>>> import numpy as np
>>> from numpy import linalg as LA
>>> np.set_printoptions(precision=2, suppress=True, linewidth=120, legacy="1.25")
>>> tidy = lambda a: np.round(a, 2) + 0
>>> arr = np.loadtxt("arr.csv", delimiter=",")
>>> arr
array([[ 0.7 , -0.9 ,  0.41,  0.4 ,  0.1 ],
       [-0.3 ,  0.9 , -2.1 , -0.9 , -0.5 ],
       [ 1.4 , -0.1 ,  3.12,  0.  ,  0.8 ],
       [-0.2 ,  1.5 ,  1.69, -1.1 ,  0.3 ],
       [ 0.6 ,  0.9 ,  8.3 , -1.2 ,  2.1 ],
       [ 0.7 , -0.3 , -2.88, -1.1 , -0.7 ],
       [-0.4 , -1.6 ,  0.23,  0.2 ,  0.2 ],
       [ 0.7 ,  0.  ,  2.64,  0.6 ,  0.5 ],
       [ 0.2 ,  1.8 ,  0.55, -0.8 ,  0.1 ],
       [-0.9 ,  0.3 , -4.32,  0.4 , -1.1 ],
       [ 0.  ,  0.2 , -5.56,  1.5 , -1.6 ],
       [-1.2 , -1.2 , -1.69, -0.1 , -0.4 ],
       [-1.3 , -0.2 ,  0.92,  1.7 ,  0.2 ],
       [-0.7 , -0.6 , -2.26,  0.2 , -0.5 ],
       [ 1.  , -1.5 ,  0.82,  0.  ,  0.3 ],
       [-2.5 ,  0.1 , -4.28,  0.2 , -1.  ],
       [-1.2 ,  0.8 ,  8.61,  0.1 ,  2.1 ],
       [ 1.1 ,  1.3 ,  1.42,  1.1 ,  0.3 ],
       [ 1.1 , -0.6 ,  5.01,  1.4 ,  1.3 ],
       [ 0.8 , -1.8 ,  0.28,  1.4 ,  0.1 ],
       [-0.3 ,  0.1 , -7.39,  0.3 , -1.9 ],
       [-1.  ,  1.7 ,  2.08,  0.9 ,  0.5 ],
       [ 0.4 ,  0.  ,  0.54,  0.3 ,  0.2 ],
       [ 0.  ,  1.3 ,  2.5 , -0.5 ,  0.7 ],
       [ 1.1 , -0.7 , -4.46,  0.2 , -1.1 ],
       [-0.8 , -1.3 ,  0.68, -0.6 ,  0.1 ],
       [-1.1 ,  0.7 , -4.18,  0.1 , -1.1 ],
       [ 0.8 , -0.9 , -3.75, -0.7 , -0.9 ],
       [-0.3 , -0.8 ,  0.27,  0.8 , -0.1 ],
       [-1.  ,  0.7 , -7.05, -0.8 , -1.7 ],
       [-0.1 ,  2.4 , -1.72,  0.3 , -0.4 ],
       [-1.8 , -0.3 ,  2.14, -0.1 ,  0.6 ]])
>>> # column 2 is much longer than the rest
>>> Xs = (arr - arr.mean(axis=0)) / arr.std(axis=0)
>>> np.argwhere(np.abs(Xs) > 2)
array([[ 4,  2],
       [ 4,  4],
       [12,  3],
       [15,  0],
       [16,  2],
       [16,  4],
       [30,  1]])
>>> c = LA.lstsq(np.delete(Xs, 4, axis=1), Xs[:, 4])[0]
>>> tidy(1 - np.var(Xs[:, 4] - np.delete(Xs, 4, axis=1) @ c))
0.99
>>> out = np.c_[arr[:, :4] @ np.array([[1, 2, 1, 1], [0, -1, -3, 1], [-3, 2, 3, -1], [1, 0, -3, 0]]), np.array([7, 3, 8, 3, 8, 7, 1, 9, 2, 2, 7, 3, 4, 9, 4, 0, 1, 7, 1, 6, 0, 4, 7, 4, 2, 5, 3, 2, 4, 3, 4, 6])]
>>> tidy(out)
array([[ -0.13,   3.12,   3.43,  -0.61,   7.  ],
       [  5.1 ,  -5.7 ,  -6.6 ,   2.7 ,   3.  ],
       [ -7.96,   9.14,  11.06,  -1.82,   8.  ],
       [ -6.37,   1.48,   3.67,  -0.39,   3.  ],
       [-25.5 ,  16.9 ,  26.4 ,  -6.8 ,   8.  ],
       [  8.24,  -4.06,  -3.74,   3.28,   7.  ],
       [ -0.89,   1.26,   4.49,  -2.23,   1.  ],
       [ -6.62,   6.68,   6.82,  -1.94,   9.  ],
       [ -2.25,  -0.3 ,  -1.15,   1.45,   2.  ],
       [ 12.46, -10.74, -15.96,   3.72,   2.  ],
       [ 18.18, -11.32, -21.78,   5.76,   7.  ],
       [  3.77,  -4.58,  -2.37,  -0.71,   3.  ],
       [ -2.36,  -0.56,  -3.04,  -2.42,   4.  ],
       [  6.28,  -5.32,  -6.28,   0.96,   9.  ],
       [ -1.46,   5.14,   7.96,  -1.32,   4.  ],
       [ 10.54, -13.66, -16.24,   1.88,   0.  ],
       [-26.93,  14.02,  21.93,  -9.01,   1.  ],
       [ -2.06,   3.74,  -1.84,   0.98,   7.  ],
       [-12.53,  12.82,  13.73,  -4.51,   1.  ],
       [  1.36,   3.96,   2.84,  -1.28,   6.  ],
       [ 22.17, -15.48, -23.67,   7.19,   0.  ],
       [ -6.34,   0.46,  -2.56,  -1.38,   4.  ],
       [ -0.92,   1.88,   1.12,  -0.14,   7.  ],
       [ -8.  ,   3.7 ,   5.1 ,  -1.2 ,   4.  ],
       [ 14.68,  -6.02, -10.78,   4.86,   2.  ],
       [ -3.44,   1.06,   6.94,  -2.78,   5.  ],
       [ 11.54, -11.26, -16.04,   3.78,   3.  ],
       [ 11.35,  -5.  ,  -5.65,   3.65,   2.  ],
       [ -0.31,   0.74,   0.51,  -1.37,   4.  ],
       [ 19.35, -16.8 , -21.85,   6.75,   3.  ],
       [  5.36,  -6.04, -13.36,   4.02,   4.  ],
       [ -8.32,   0.98,   5.82,  -4.24,   6.  ]])
>>> tidy(LA.norm(LA.qr(arr)[0].T @ out, axis=0) ** 2 / ((out ** 2).sum(axis=0) + 1e-12))
array([1.  , 1.  , 1.  , 1.  , 0.05])
>>> tidy(LA.lstsq(arr, out[:, 0])[0])
array([ 1.,  0., -3.,  1.,  0.])
>>> LA.matrix_rank(out)
5
